$ python -q
>>> import numpy as np
>>> import numpy.linalg as la
>>> np.set_printoptions(precision=1, suppress=True, linewidth=120, floatmode="fixed")
>>> m1 = np.load("mat.npy")
>>> print(m1)
[[-0.2 -0.5  0.0 -1.0 -0.6 -0.2  0.4 -0.3  2.4  1.2 -0.6  0.4 -1.2]
 [ 0.2  0.3  0.3  1.6  0.4 -1.4  0.3 -1.9 -0.9 -1.3 -0.9  0.0  0.7]
 [-0.6 -1.5 -0.4 -0.9  0.8  1.6  0.6 -1.3  0.5 -0.4 -2.9  0.3 -1.4]
 [-1.3  1.0  3.5  0.4  0.9 -0.6  0.1  0.6  0.2  0.6 -0.4  1.3  0.6]
 [-0.2  0.4  0.1  1.5  0.8 -1.2  0.4 -2.1 -1.7 -1.1 -1.1  0.0  0.3]]
>>> print(la.norm(m1, axis=0))
[1.5 1.9 3.5 2.6 1.6 2.5 0.9 3.2 3.1 2.2 3.3 1.4 2.1]
>>> print(np.round(m1[3] @ m1[0], 1))
0.0
>>> print(round(la.norm(m1, 1), 1), np.round(la.norm(m1, np.inf), 1))
6.2 13.2
>>> print(np.round(la.norm(m1) ** 2 / la.norm(m1, 2) ** 2, 1))
2.5
>>> print(np.round(la.norm(m1, "nuc"), 1))
17.5
>>> A = np.loadtxt("dump.csv", delimiter=",")
>>> print(A.round(1) + 0)
[[-0.2  0.3 -0.2 -0.2 -0.4 -0.1 -0.2 -0.2  0.5 -0.2 -0.2  0.1]
 [ 0.1 -0.2 -0.3  0.2 -0.3 -0.1  0.2  0.2  0.3  0.3 -0.3 -0.6]
 [-0.3  0.0 -0.4 -0.4  0.6  0.3  0.1  0.1  0.2 -0.1 -0.1  0.0]
 [-0.1 -0.3 -0.1 -0.4 -0.2 -0.3  0.6  0.1  0.0 -0.2  0.1  0.3]
 [-0.3  0.2 -0.3  0.4 -0.3  0.1 -0.2  0.5  0.0 -0.1  0.1  0.3]
 [-0.3  0.4  0.0 -0.2  0.1 -0.6  0.0  0.0 -0.2 -0.1  0.2 -0.5]
 [ 0.6  0.4  0.1 -0.4  0.0 -0.1 -0.1  0.4  0.2  0.3  0.0  0.2]
 [-0.1 -0.5  0.1 -0.2  0.0 -0.3 -0.6  0.0  0.2  0.2  0.0  0.1]
 [ 0.5 -0.1 -0.4  0.1  0.1 -0.2 -0.2  0.0 -0.3 -0.5 -0.3  0.0]
 [ 0.0  0.2 -0.1  0.5  0.4 -0.5  0.2 -0.3  0.2  0.2 -0.2  0.4]
 [ 0.0  0.1 -0.6 -0.2 -0.2  0.1 -0.1 -0.4 -0.3  0.5  0.2  0.1]
 [ 0.3  0.1  0.0 -0.1 -0.1  0.2  0.0 -0.5  0.4 -0.3  0.1 -0.1]
 [-0.2  0.1  0.2 -0.2 -0.1  0.1  0.0 -0.1 -0.4  0.1 -0.8  0.1]]
>>> print(np.round(A.T @ A, 1) + 0)
[[1.0 0.0 0.0 0.0 0.0 0.0 0.0 0.0 0.0 0.0 0.0 0.0]
 [0.0 1.0 0.0 0.0 0.0 0.0 0.0 0.0 0.0 0.0 0.0 0.0]
 [0.0 0.0 1.0 0.0 0.0 0.0 0.0 0.0 0.0 0.0 0.0 0.0]
 [0.0 0.0 0.0 1.0 0.0 0.0 0.0 0.0 0.0 0.0 0.0 0.0]
 [0.0 0.0 0.0 0.0 1.0 0.0 0.0 0.0 0.0 0.0 0.0 0.0]
 [0.0 0.0 0.0 0.0 0.0 1.0 0.0 0.0 0.0 0.0 0.0 0.0]
 [0.0 0.0 0.0 0.0 0.0 0.0 1.0 0.0 0.0 0.0 0.0 0.0]
 [0.0 0.0 0.0 0.0 0.0 0.0 0.0 1.0 0.0 0.0 0.0 0.0]
 [0.0 0.0 0.0 0.0 0.0 0.0 0.0 0.0 1.0 0.0 0.0 0.0]
 [0.0 0.0 0.0 0.0 0.0 0.0 0.0 0.0 0.0 1.0 0.0 0.0]
 [0.0 0.0 0.0 0.0 0.0 0.0 0.0 0.0 0.0 0.0 1.0 0.0]
 [0.0 0.0 0.0 0.0 0.0 0.0 0.0 0.0 0.0 0.0 0.0 1.0]]
>>> print(np.round(A[:, 8] @ A[:, 9], 1))
0.0
>>> print(la.norm(A, axis=0))
[1.0 1.0 1.0 1.0 1.0 1.0 1.0 1.0 1.0 1.0 1.0 1.0]
>>> A2 = m1 / la.norm(m1, axis=1, keepdims=True)
>>> gram = A2 @ A2.T
>>> print(la.norm(A2, axis=1))
[1.0 1.0 1.0 1.0 1.0]
>>> print(np.argwhere(np.triu(np.abs(gram) > 0.95, 1)))
[[1 4]]
>>> print(gram.round(1) + 0)
[[ 1.0 -0.4  0.4  0.0 -0.5]
 [-0.4  1.0  0.0  0.1  1.0]
 [ 0.4  0.0  1.0 -0.1  0.1]
 [ 0.0  0.1 -0.1  1.0  0.1]
 [-0.5  1.0  0.1  0.1  1.0]]
>>> blk = np.stack([A, -2 * A, A[::-1]])
>>> print(blk.shape)
(3, 13, 12)
>>> print((blk @ A.T).shape)
(3, 13, 13)
>>> print(np.einsum("bij,cij->bc", blk, blk))
[[ 12.0 -24.0   1.1]
 [-24.0  48.0  -2.2]
 [  1.1  -2.2  12.0]]
>>> print(la.matrix_rank(blk.reshape(3, -1)))
2
>>> print(la.matrix_rank(blk))
[12 12 12]
>>> ang = np.radians(30)
>>> r_ = np.eye(12)
>>> r_[1, 1] = r_[9, 9] = np.cos(ang)
>>> r_[1, 9], r_[9, 1] = -np.sin(ang), np.sin(ang)
>>> print(r_)
[[ 1.0  0.0  0.0  0.0  0.0  0.0  0.0  0.0  0.0  0.0  0.0  0.0]
 [ 0.0  0.9  0.0  0.0  0.0  0.0  0.0  0.0  0.0 -0.5  0.0  0.0]
 [ 0.0  0.0  1.0  0.0  0.0  0.0  0.0  0.0  0.0  0.0  0.0  0.0]
 [ 0.0  0.0  0.0  1.0  0.0  0.0  0.0  0.0  0.0  0.0  0.0  0.0]
 [ 0.0  0.0  0.0  0.0  1.0  0.0  0.0  0.0  0.0  0.0  0.0  0.0]
 [ 0.0  0.0  0.0  0.0  0.0  1.0  0.0  0.0  0.0  0.0  0.0  0.0]
 [ 0.0  0.0  0.0  0.0  0.0  0.0  1.0  0.0  0.0  0.0  0.0  0.0]
 [ 0.0  0.0  0.0  0.0  0.0  0.0  0.0  1.0  0.0  0.0  0.0  0.0]
 [ 0.0  0.0  0.0  0.0  0.0  0.0  0.0  0.0  1.0  0.0  0.0  0.0]
 [ 0.0  0.5  0.0  0.0  0.0  0.0  0.0  0.0  0.0  0.9  0.0  0.0]
 [ 0.0  0.0  0.0  0.0  0.0  0.0  0.0  0.0  0.0  0.0  1.0  0.0]
 [ 0.0  0.0  0.0  0.0  0.0  0.0  0.0  0.0  0.0  0.0  0.0  1.0]]
>>> A2 = A @ r_.T
>>> print(round(float(la.det(r_)), 1), round(np.trace(r_), 1))
1.0 11.7
>>> print(np.allclose(A @ A.T, A2 @ A2.T))
True
>>> J = np.load("test2.npy")
>>> print(J)
[[  5.8   0.8   4.4  -2.5  13.0   6.5   6.7  -4.8  15.5  -8.0  -6.6  15.4  10.7]
 [  7.6   0.2   7.8   6.9 -19.7  -9.2  -1.8  -2.3 -11.7  -2.3  20.2  -4.3  -6.0]
 [  6.1  15.1  -9.8  -2.2 -17.3  17.5   5.5   3.4   5.0  -0.4 -23.1  11.5  13.2]
 [ -3.0  11.1 -10.2   3.0  -4.9   4.3  -3.4  -8.2   0.1  10.3   2.9  12.8  -1.5]
 [-14.1  11.7  21.5   6.3  11.4  -7.9 -22.3  15.5 -15.6  32.3  -1.5 -10.8 -12.1]
 [-21.9  -1.9 -16.3  -4.5 -11.4  -6.8  -4.6 -20.2  11.0  -0.9  -4.0  10.6   9.6]
 [  1.4  11.1  10.1  -3.2  -7.8  -8.4  -7.7  -2.3  -9.9   6.6  12.1  -0.6   0.4]
 [  0.7  -2.1 -12.3  -2.8  10.5  15.0  15.5  12.0   0.1  -6.9   5.4   7.7   3.4]
 [ -8.5  25.5  -0.5 -16.0  14.8   9.5   2.5  -6.3  -4.5   3.2  -0.7  11.5 -25.0]
 [  7.6   8.3 -11.1 -14.0   3.4  27.2 -10.7  15.9  25.2   6.4 -12.5  27.5 -30.8]
 [-23.7   5.4  -6.5  -0.1  -8.8   6.5  -3.4   6.4 -17.7   6.6 -18.1  13.0  -4.7]
 [ -0.2   8.7   2.0   6.8  20.0   3.1 -15.4   4.0  13.1  35.7   8.7   0.4  -8.7]
 [  2.0  17.2   2.1   2.8  -9.2  10.3  11.0 -19.3  -0.5  10.1  13.5   2.5  -8.1]
 [ -2.5 -23.5   1.7   8.4  -0.7  -5.8   9.7  21.6   0.0   8.0  -4.7  -9.3  -5.3]
 [  9.0   3.3  -2.5  -4.2  -5.9  11.2  -4.2  32.1  -3.9   5.8  -4.5  16.4  -5.4]
 [  7.8  -8.6   7.6   0.5  -4.8   4.6  18.3  17.8 -22.4 -23.1  36.5 -16.0   3.6]
 [  6.1  12.2   9.5   2.3  -6.7   3.4  -3.4  -6.6 -17.0   1.7   2.8  10.8  -6.0]
 [ 13.4  -3.0  10.0  16.2  -3.3  17.4   7.5   1.9  -1.2   3.4  27.0  -7.1 -20.6]
 [ -8.3  -6.0 -15.4  -9.2  -9.9 -12.2   5.0  -2.7   8.1  -7.1  -2.2   3.7  -6.9]
 [ 28.5   0.5  20.6  -7.3   3.3   0.8 -22.2  -7.7  17.1  -5.0   6.5   2.5 -26.0]
 [ -8.2 -26.4 -16.1 -10.9  -9.7  -7.6   3.8   5.1  -1.6 -26.6   4.1  -8.7  11.3]
 [-33.1   6.3  -8.5   5.4 -22.9  -8.5  15.1   4.2 -23.0   7.1 -15.1   5.6   2.9]
 [ -4.0  26.7  -4.3 -12.4   0.8  -4.2  -1.9   0.4 -10.6   9.2   6.8  13.4 -32.0]
 [  8.7   3.7  24.1  13.4   2.7   9.4 -12.4  -5.1  10.1   9.2  -7.7  -8.9   6.3]
 [-12.5 -12.4 -23.3   7.3 -15.9   2.3   6.9  29.6 -28.0  -1.1  19.1  36.7  12.6]
 [ 19.3  -4.3  -1.9  -6.6  10.1   0.8  -0.1  -2.7  -0.1   5.0   5.1   9.4 -14.7]
 [ 12.1   2.7  10.3   4.9   7.1   2.4   8.8 -13.5  -9.1  -1.5  23.6  -2.1 -14.2]
 [ 10.1  11.9  29.4   0.9  16.7 -10.0  -3.8   1.7 -20.5   9.1   8.6 -21.9   6.0]
 [  6.4 -15.9  -5.0 -14.3  15.8   6.3  23.6  -3.2  -6.2 -24.6  17.1 -19.7  19.9]
 [ -3.2 -10.2 -11.7   9.9  14.7  15.4  -6.3 -13.0   8.5 -21.8  -0.3  16.9  -2.3]
 [ -0.7   6.0  -1.0  -3.2  -9.5  -6.9 -11.6  -8.1  15.0   3.4   9.2  19.5  -2.6]
 [-40.6   6.6  -4.2  10.7 -14.9 -15.8  -2.9   9.7 -21.1  14.8   9.5  10.7   2.0]
 [ -0.2   9.3  13.4  16.3  -7.2   8.5  -2.7 -12.1  10.7   5.2 -17.6   3.0 -31.7]]
>>> D = la.norm(J[:, None] - J[None], axis=-1)
>>> print(D[:5, :5])
[[ 0.0 60.5 44.4 41.0 78.6]
 [60.5  0.0 64.8 43.8 65.3]
 [44.4 64.8  0.0 41.2 83.4]
 [41.0 43.8 41.2  0.0 62.4]
 [78.6 65.3 83.4 62.4  0.0]]
>>> print(D[16].round(6).argsort(kind="stable")[:4])
[16  6  3 12]
>>> X = np.loadtxt("block12.csv", delimiter=",")
>>> print(X)
[[2.0 0.0 1.0 1.0 2.0 1.0 3.0 2.0 3.0 1.0 3.0 0.0 3.0 3.0 1.0]
 [1.0 0.0 2.0 2.0 1.0 3.0 2.0 0.0 2.0 2.0 1.0 2.0 1.0 2.0 1.0]
 [3.0 1.0 2.0 0.0 0.0 0.0 2.0 2.0 1.0 2.0 2.0 2.0 0.0 2.0 2.0]
 [1.0 3.0 2.0 0.0 1.0 0.0 1.0 2.0 3.0 1.0 0.0 1.0 2.0 0.0 3.0]
 [3.0 0.0 0.0 1.0 2.0 1.0 0.0 1.0 2.0 3.0 3.0 0.0 0.0 3.0 2.0]
 [3.0 2.0 2.0 1.0 2.0 0.0 1.0 3.0 1.0 0.0 3.0 0.0 1.0 0.0 0.0]
 [2.0 3.0 3.0 0.0 3.0 2.0 0.0 1.0 3.0 0.0 3.0 1.0 2.0 2.0 3.0]
 [3.0 0.0 3.0 0.0 0.0 0.0 2.0 3.0 2.0 3.0 0.0 0.0 1.0 1.0 2.0]
 [0.0 0.0 0.0 0.0 0.0 0.0 0.0 0.0 1.0 2.0 1.0 2.0 2.0 1.0 1.0]
 [0.0 0.0 0.0 0.0 0.0 0.0 0.0 0.0 0.0 0.0 2.0 0.0 0.0 0.0 2.0]
 [0.0 0.0 0.0 0.0 0.0 0.0 0.0 0.0 0.0 2.0 1.0 0.0 2.0 2.0 1.0]
 [0.0 0.0 0.0 0.0 0.0 0.0 0.0 0.0 0.0 0.0 1.0 0.0 2.0 1.0 0.0]
 [0.0 0.0 0.0 0.0 0.0 0.0 0.0 0.0 0.0 2.0 0.0 2.0 1.0 0.0 0.0]
 [0.0 0.0 0.0 0.0 0.0 0.0 0.0 0.0 1.0 0.0 1.0 1.0 2.0 0.0 1.0]
 [0.0 0.0 0.0 0.0 0.0 0.0 0.0 0.0 1.0 0.0 1.0 1.0 1.0 1.0 1.0]]
>>> rng = np.random.default_rng(8735)
>>> idx = rng.permutation(15)
>>> print(idx)
[ 0  5 11 13  1 14  9 12  7  3  8  6  4 10  2]
>>> A2 = X[idx][:, idx]
>>> print(np.trace(A2))
13.0
>>> print(round(la.det(A2), 1), round(la.det(X[idx]), 1))
-4920.0 4920.0
>>> E = np.loadtxt("x.csv", delimiter=",")
>>> print(E)
[[ 0.0  0.0  1.0 -2.0 -2.0  0.0  0.0 -4.0  0.0  0.0  0.0 -4.0  0.0 -3.0]
 [-2.0  0.0  0.0 -1.0  0.0  0.0  0.0  0.0  0.0  0.0  0.0  0.0 -2.0  0.0]
 [ 0.0  0.0  0.0  0.0  2.0 -1.0  0.0  0.0  0.0  0.0  0.0  0.0 -2.0 -1.0]
 [ 0.0  0.0  0.0 -1.0  0.0 -1.0  0.0  3.0  0.0  0.0  0.0  0.0 -5.0  0.0]
 [-5.0 -5.0  0.0  0.0  0.0  0.0  0.0  0.0  0.0  0.0  0.0  0.0  0.0  0.0]
 [-5.0  4.0  0.0  1.0 -4.0  0.0  0.0  1.0  0.0  0.0  0.0 -4.0  0.0  4.0]
 [ 0.0  0.0  0.0  0.0  0.0  0.0  0.0  0.0  0.0  1.0  0.0  0.0  0.0  0.0]
 [-2.0  0.0  1.0  0.0  2.0  0.0  0.0  5.0  0.0  1.0  0.0  5.0  0.0  0.0]
 [-4.0  0.0  0.0 -3.0  0.0  0.0  0.0  0.0  0.0  0.0  0.0  0.0  0.0  0.0]
 [ 0.0  0.0 -4.0  0.0  0.0  0.0  0.0  0.0  0.0  0.0  0.0 -4.0  0.0  0.0]
 [ 0.0  0.0  0.0 -4.0  0.0  0.0  0.0  0.0  0.0  4.0  3.0  0.0  0.0  1.0]
 [ 0.0  0.0  0.0  0.0  0.0  0.0  3.0  0.0  5.0 -2.0  0.0  0.0  0.0  0.0]
 [ 0.0  0.0  3.0  0.0 -2.0  0.0  0.0  0.0  0.0  5.0  0.0  0.0  0.0  0.0]
 [ 0.0  0.0  0.0  0.0  0.0  0.0  0.0  0.0  1.0  0.0  0.0  2.0  0.0  0.0]]
>>> idx = rng.permutation(14)
>>> A2 = E[:, idx] * rng.choice([-1, 1], 14)
>>> print(A2)
[[-0.0 -2.0 -1.0 -4.0 -0.0  0.0 -4.0 -0.0  0.0  0.0 -0.0  0.0  3.0 -2.0]
 [-0.0  0.0 -0.0  0.0  2.0  0.0  0.0 -0.0  0.0 -2.0 -0.0  0.0 -0.0 -1.0]
 [-0.0  2.0 -0.0  0.0  2.0  0.0  0.0 -0.0  0.0  0.0 -0.0 -1.0  1.0  0.0]
 [-0.0  0.0 -0.0  0.0  5.0  0.0  3.0 -0.0  0.0  0.0 -0.0 -1.0 -0.0 -1.0]
 [ 5.0  0.0 -0.0  0.0 -0.0  0.0  0.0 -0.0  0.0 -5.0 -0.0  0.0 -0.0  0.0]
 [-4.0 -4.0 -0.0 -4.0 -0.0  0.0  1.0 -0.0  0.0 -5.0 -0.0  0.0 -4.0  1.0]
 [-0.0  0.0 -0.0  0.0 -0.0  1.0  0.0 -0.0  0.0  0.0 -0.0  0.0 -0.0  0.0]
 [-0.0  2.0 -1.0  5.0 -0.0  1.0  5.0 -0.0  0.0 -2.0 -0.0  0.0 -0.0  0.0]
 [-0.0  0.0 -0.0  0.0 -0.0  0.0  0.0 -0.0  0.0 -4.0 -0.0  0.0 -0.0 -3.0]
 [-0.0  0.0  4.0 -4.0 -0.0  0.0  0.0 -0.0  0.0  0.0 -0.0  0.0 -0.0  0.0]
 [-0.0  0.0 -0.0  0.0 -0.0  4.0  0.0 -3.0  0.0  0.0 -0.0  0.0 -1.0 -4.0]
 [-0.0  0.0 -0.0  0.0 -0.0 -2.0  0.0 -0.0  3.0  0.0 -5.0  0.0 -0.0  0.0]
 [-0.0 -2.0 -3.0  0.0 -0.0  5.0  0.0 -0.0  0.0  0.0 -0.0  0.0 -0.0  0.0]
 [-0.0  0.0 -0.0  2.0 -0.0  0.0  0.0 -0.0  0.0  0.0 -1.0  0.0 -0.0  0.0]]
>>> U, _, vt = la.svd(E.T @ A2)
>>> print(idx)
[ 1  4  2 11 12  9  7 10  6  0  8  5 13  3]
>>> ang = np.sort(rng.uniform(-2, 2, 28))
>>> mat = np.c_[ang, ang ** 2, ang ** 3] @ np.array([[1, 5, 4, 5, 3], [2, 2, 5, 3, 5], [3, 0, 4, 5, 5]])
>>> print(mat)
[[-13.9  -2.4 -15.5 -30.5 -20.0]
 [ -8.9  -2.9 -10.1 -21.1 -12.7]
 [ -6.3  -3.0  -7.4 -16.1  -9.0]
 [ -5.5  -3.1  -6.6 -14.5  -7.8]
 [ -4.6  -3.1  -5.6 -12.6  -6.6]
 [ -4.4  -3.1  -5.5 -12.3  -6.3]
 [ -4.2  -3.1  -5.2 -11.8  -6.0]
 [ -4.0  -3.1  -5.0 -11.3  -5.7]
 [ -1.0  -2.7  -2.0  -4.4  -1.7]
 [ -0.8  -2.6  -1.8  -4.0  -1.5]
 [ -0.8  -2.6  -1.8  -3.9  -1.4]
 [ -0.5  -2.2  -1.4  -2.8  -1.0]
 [ -0.4  -2.0  -1.3  -2.4  -0.9]
 [  0.6   1.7   1.8   2.0   1.6]
 [  0.8   2.1   2.3   2.5   2.0]
 [  0.9   2.4   2.7   2.9   2.4]
 [  1.5   3.2   4.1   4.2   3.7]
 [  2.3   4.1   5.8   5.9   5.4]
 [  2.8   4.6   6.9   6.9   6.5]
 [  5.7   6.8  12.4  12.4  12.3]
 [  7.5   7.9  15.7  15.7  15.9]
 [ 14.7  11.4  28.3  28.6  29.8]
 [ 14.9  11.5  28.7  29.0  30.3]
 [ 17.5  12.5  33.0  33.5  35.2]
 [ 24.0  14.9  43.8  44.8  47.4]
 [ 24.2  15.0  44.2  45.2  47.9]
 [ 26.9  15.8  48.5  49.8  52.8]
 [ 33.4  17.8  59.0  60.9  64.8]]
>>> U, s, vt = la.svd(mat)
>>> print(s.round(1) + 0)
[225.8  19.2  10.0   0.0   0.0]
>>> A2 = U[:, :3] @ np.diag(s[:3]) @ vt[:3]
>>> print(round(np.abs(mat - A2).max(), 1))
0.0
>>> print(la.matrix_rank(mat, rtol=0.05))
2
>>> print(round(la.norm(mat - A2) / la.norm(mat), 1))
0.0
>>> feats = np.array([[1, -3, 3, -2, -2],
...     [2, -3, 2, -1, -3],
...     [-2, -3, 1, -1, 2],
...     [-2, -3, 1, 3, 1],
...     [-2, 3, 1, 0, 1],
...     [3, -2, -2, 0, 2],
...     [-2, -2, 1, -1, 0]])
>>> feats[-1] = feats[0] + -1 * feats[1]
>>> print(feats)
[[ 1 -3  3 -2 -2]
 [ 2 -3  2 -1 -3]
 [-2 -3  1 -1  2]
 [-2 -3  1  3  1]
 [-2  3  1  0  1]
 [ 3 -2 -2  0  2]
 [-1  0  1 -1  1]]
>>> Q, r_ = la.qr(feats)
>>> print(r_)
[[-5.2  1.7  1.2  1.3  2.1]
 [ 0.0  6.8 -2.4  0.1  0.2]
 [ 0.0  0.0  3.8 -2.2 -3.5]
 [ 0.0  0.0  0.0 -3.0  1.2]
 [ 0.0  0.0  0.0  0.0 -2.5]]
>>> print(np.round(Q @ r_, 1) + 0)
[[ 1.0 -3.0  3.0 -2.0 -2.0]
 [ 2.0 -3.0  2.0 -1.0 -3.0]
 [-2.0 -3.0  1.0 -1.0  2.0]
 [-2.0 -3.0  1.0  3.0  1.0]
 [-2.0  3.0  1.0  0.0  1.0]
 [ 3.0 -2.0 -2.0  0.0  2.0]
 [-1.0  0.0  1.0 -1.0  1.0]]
>>> cen = (J - J.mean(axis=0)) / J.std(axis=0)
>>> print(cen.std(axis=0))
[1.0 1.0 1.0 1.0 1.0 1.0 1.0 1.0 1.0 1.0 1.0 1.0 1.0]
>>> print(np.argwhere(np.abs(cen) > 2))
[[ 2 10]
 [ 4  6]
 [ 4  9]
 [ 9  5]
 [ 9  8]
 [11  9]
 [13  1]
 [14  7]
 [15 10]
 [19  0]
 [19  6]
 [20  1]
 [20  9]
 [21  0]
 [22  1]
 [22 12]
 [24  7]
 [24 11]
 [27  2]
 [27 11]
 [28  6]
 [28  9]
 [31  0]]
>>> beta = la.lstsq(np.delete(cen, 5, axis=1), cen[:, 5])[0]
>>> print(beta.round(1) + 0)
[ 0.5  0.8 -0.6  0.6  0.4  0.2  0.4  0.3 -0.5 -0.2  0.0 -0.1]
>>> print(round(1 - np.var(cen[:, 5] - np.delete(cen, 5, axis=1) @ beta), 1))
0.7
